>>> import numpy as np
>>> import numpy.linalg as la
>>> np.set_printoptions(suppress=True, linewidth=100)
>>> cent = 20 * np.array([[-1.1, -0.5, 0.5, 0.6, -0.1, 0.8, 0.6, 0.1, 0.5, -3.2, 1.7, 0.0],
...     [0.3, 0.5, -1.2, -0.7, 1.2, -0.1, 0.4, 0.1, 0.1, -1.8, 0.0, 0.5]])
>>> rng = np.random.default_rng(71708)
>>> labels = rng.integers(0, 2, 32)
>>> F = cent[labels] + rng.normal(size=(32, 12))
>>> F.round(2)
array([[-24.04, -10.25,  10.02,  11.05,  -1.22,  16.47,  11.69,   0.66,  10.07, -63.02,  35.81,
         -0.37],
       [  6.7 ,   8.14, -22.7 , -13.74,  25.68,  -2.39,   8.16,   4.41,   2.06, -36.64,   1.07,
          9.2 ],
       [  5.05,  11.08, -25.15, -11.44,  22.6 ,  -0.87,   9.39,   2.13,   2.55, -36.96,   0.42,
         11.14],
       [-22.47,  -9.6 ,   9.72,  11.11,  -0.05,  15.83,  10.77,   3.61,  10.4 , -64.46,  32.78,
         -0.58],
       [-23.03,  -9.04,  10.45,  11.5 ,  -2.73,  16.63,  12.23,   1.6 ,  10.21, -63.9 ,  34.29,
          0.01],
       [-20.5 , -11.53,  11.14,  10.56,  -1.61,  17.86,  11.5 ,   2.23,  10.14, -64.41,  33.96,
          0.39],
       [-22.84, -10.04,  11.25,  11.75,  -2.88,  14.94,  12.57,   2.51,  10.4 , -64.  ,  35.31,
         -0.97],
       [  6.42,   8.85, -24.31, -12.7 ,  23.99,  -1.66,   7.6 ,   2.72,   2.91, -34.13,   1.54,
         10.13],
       [  6.31,  12.37, -24.58, -14.87,  23.32,  -2.67,   8.38,   0.75,   1.66, -35.06,   0.33,
          9.61],
       [-22.12,  -9.32,   9.64,  12.33,  -0.8 ,  17.33,  13.01,   3.03,  11.48, -64.42,  32.92,
          1.41],
       [  7.06,  11.89, -23.93, -14.85,  24.83,  -1.71,   7.91,   1.21,   2.21, -33.96,   0.33,
          9.6 ],
       [  5.38,  11.14, -23.29, -13.87,  25.71,  -0.95,   6.3 ,   2.61,   2.08, -36.15,   0.18,
         10.31],
       [-22.39,  -9.46,  10.13,  11.11,  -0.36,  15.25,  12.1 ,   1.16,   9.78, -64.15,  32.95,
         -2.19],
       [  6.49,   8.85, -24.79, -13.78,  24.62,  -1.43,   9.36,  -1.03,   1.65, -36.14,  -1.81,
         10.31],
       [-21.1 , -10.19,  10.21,  13.08,  -3.11,  13.46,  11.19,   1.95,  11.66, -64.69,  32.77,
         -0.46],
       [-22.96,  -9.45,   9.46,  12.52,  -2.34,  15.46,  10.83,   2.05,   8.81, -64.31,  33.27,
          0.52],
       [  5.5 ,  10.25, -24.31, -12.72,  23.29,  -1.97,   7.32,   1.41,   0.99, -35.81,   0.17,
         11.88],
       [  6.07,   9.13, -22.33, -16.08,  24.15,  -2.34,   7.81,   1.02,   1.62, -35.95,  -0.6 ,
          9.19],
       [-22.  ,  -9.15,   8.29,  12.86,  -1.88,  16.01,  12.2 ,   1.61,  11.54, -63.38,  34.03,
         -2.63],
       [  6.86,  10.23, -23.41, -14.28,  21.81,  -1.21,   8.55,   2.07,   2.57, -35.03,  -0.3 ,
         10.95],
       [-22.11,  -8.7 ,  11.01,  12.16,  -2.4 ,  16.25,  12.14,   2.66,   8.79, -63.16,  32.56,
         -0.58],
       [  6.04,   8.71, -23.15, -15.96,  23.5 ,  -2.74,   8.09,   2.7 ,   1.86, -36.55,   0.01,
         10.06],
       [  6.33,  10.01, -24.15, -14.97,  25.21,  -2.29,   6.42,   3.13,   0.06, -36.51,  -1.16,
         10.3 ],
       [  5.84,   9.91, -23.67, -13.68,  26.43,  -2.67,   6.48,   2.32,   1.57, -35.7 ,   1.05,
         11.68],
       [-23.88,  -8.96,   9.94,  12.26,  -2.17,  17.09,  13.34,   3.14,  11.56, -64.06,  34.22,
          0.4 ],
       [  5.63,   8.57, -23.26, -13.89,  23.47,  -1.2 ,   7.35,   2.37,   1.44, -37.22,  -1.03,
         13.49],
       [  4.87,  10.24, -23.53, -13.07,  23.99,  -3.11,   8.99,   2.82,   1.09, -35.94,  -1.62,
         11.13],
       [  4.94,  10.47, -25.06, -13.99,  24.23,  -1.42,   8.71,   1.8 ,   1.9 , -36.74,   0.13,
         10.66],
       [-22.73, -10.07,  11.36,  11.32,  -1.04,  16.01,  11.76,   1.55,   8.57, -65.46,  34.12,
         -0.09],
       [  5.8 ,  10.57, -23.38, -15.05,  24.93,  -2.12,   8.13,   3.69,   2.74, -34.32,   0.97,
          8.69],
       [  6.26,   8.74, -22.73, -14.6 ,  25.75,  -2.16,   8.3 ,   2.42,   0.54, -33.77,  -0.8 ,
         11.61],
       [-20.75,  -8.59,   8.76,  12.33,  -2.21,  16.69,  11.37,   0.34,   8.84, -63.59,  34.1 ,
         -0.3 ]])
>>> np.argsort(-la.norm(F, axis=0).round(6), kind="stable")[:3]
array([ 9, 10,  2])
>>> np.round(np.abs(la.svd(F)[2][-1]), 2)
array([0.29, 0.38, 0.6 , 0.22, 0.29, 0.23, 0.13, 0.27, 0.26, 0.02, 0.03, 0.26])
>>> la.cond(F) > 100
np.True_
>>> round(la.norm(F, 2) / la.norm(F), 2)
np.float64(0.85)
>>> la.matrix_rank(F, rtol=0.1)
np.int64(2)
